$ ipython --no-banner

In [1]: import numpy as np

In [2]: np.set_printoptions(precision=1, suppress=True, linewidth=160, sign=" ")

In [3]: m1 = np.load("sample11.npy")

In [4]: m1
Out[4]: 
array([[ -3,   3,   3,   2,   3,   3],
       [  0,  22,  -3,  -2,   3,   0],
       [  0,   1, -42,   0,  -3,  -3],
       [ -2,   3,  -3, -38,  -1,  -1],
       [ -2,   0,  -2,   2, -57,  -1],
       [  3,   0,   1,   2,  -3, -43]])

In [5]: M2 = np.array([[-5, 7, 7],
   ...:     [4, 4, -4],
   ...:     [0, -6, 6],
   ...:     [3, -2, -2],
   ...:     [4, 6, -2],
   ...:     [8, -5, -7]])

In [6]: print(np.einsum("ik,kj->ij", m1, M2))
[[  69  -28  -46]
 [  94  128 -108]
 [ -32  253 -229]
 [-104   91   41]
 [-220 -343   91]
 [-365  208  330]]

In [7]: print(m1 @ M2)
[[  69  -28  -46]
 [  94  128 -108]
 [ -32  253 -229]
 [-104   91   41]
 [-220 -343   91]
 [-365  208  330]]

In [8]: np.linalg.matrix_rank(m1 @ M2)
Out[8]: np.int64(3)

In [9]: np.linalg.matrix_rank(np.vstack([m1, M2.T]))
Out[9]: np.int64(6)

In [10]: np.vstack([m1, M2.T]).shape
Out[10]: (9, 6)

In [11]: M2 @ m1
---------------------------------------------------------------------------
ValueError                                Traceback (most recent call last)
Cell In[11], line 1
----> 1 M2 @ m1

ValueError: matmul: Input operand 1 has a mismatch in its core dimension 0, with gufunc signature (n?,k),(k,m?)->(n?,m?) (size 6 is different from 3)

In [12]: M2 = np.array([[2, -1, 1, 2]])

In [13]: M = M2.T @ M2

In [14]: print(M)
[[ 4 -2  2  4]
 [-2  1 -1 -2]
 [ 2 -1  1  2]
 [ 4 -2  2  4]]

In [15]: # column 3 repeats column 0

In [16]: vals, evecs = np.linalg.eigh(M)

In [17]: print(np.round(np.linalg.svd(M, compute_uv=False), 1) + 0)
[ 10.   0.   0.   0.]

In [18]: vals.round(1) + 0
Out[18]: array([  0.,   0.,   0.,  10.])

In [19]: np.round(evecs.T @ M @ evecs, 1) + 0
Out[19]: 
array([[  0.,   0.,   0.,   0.],
       [  0.,   0.,   0.,   0.],
       [  0.,   0.,   0.,   0.],
       [  0.,   0.,   0.,  10.]])

In [20]: np.abs(evecs[:, -1])
Out[20]: array([ 0.6,  0.3,  0.3,  0.6])

In [21]: round(vals.sum(), 1), np.trace(M)
Out[21]: (np.float64(10.0), np.int64(10))

In [22]: np.round(evecs.T @ evecs, 1) + 0
Out[22]: 
array([[ 1.,  0.,  0.,  0.],
       [ 0.,  1.,  0.,  0.],
       [ 0.,  0.,  1.,  0.],
       [ 0.,  0.,  0.,  1.]])

In [23]: evecs @ np.diag(vals) @ evecs.T
Out[23]: 
array([[ 4., -2.,  2.,  4.],
       [-2.,  1., -1., -2.],
       [ 2., -1.,  1.,  2.],
       [ 4., -2.,  2.,  4.]])

In [24]: np.linalg.eigvalsh(M + -1 * np.eye(4))
Out[24]: array([-1., -1., -1.,  9.])

In [25]: np.abs(evecs[:, -1]).round(6).argmax()
Out[25]: np.int64(0)
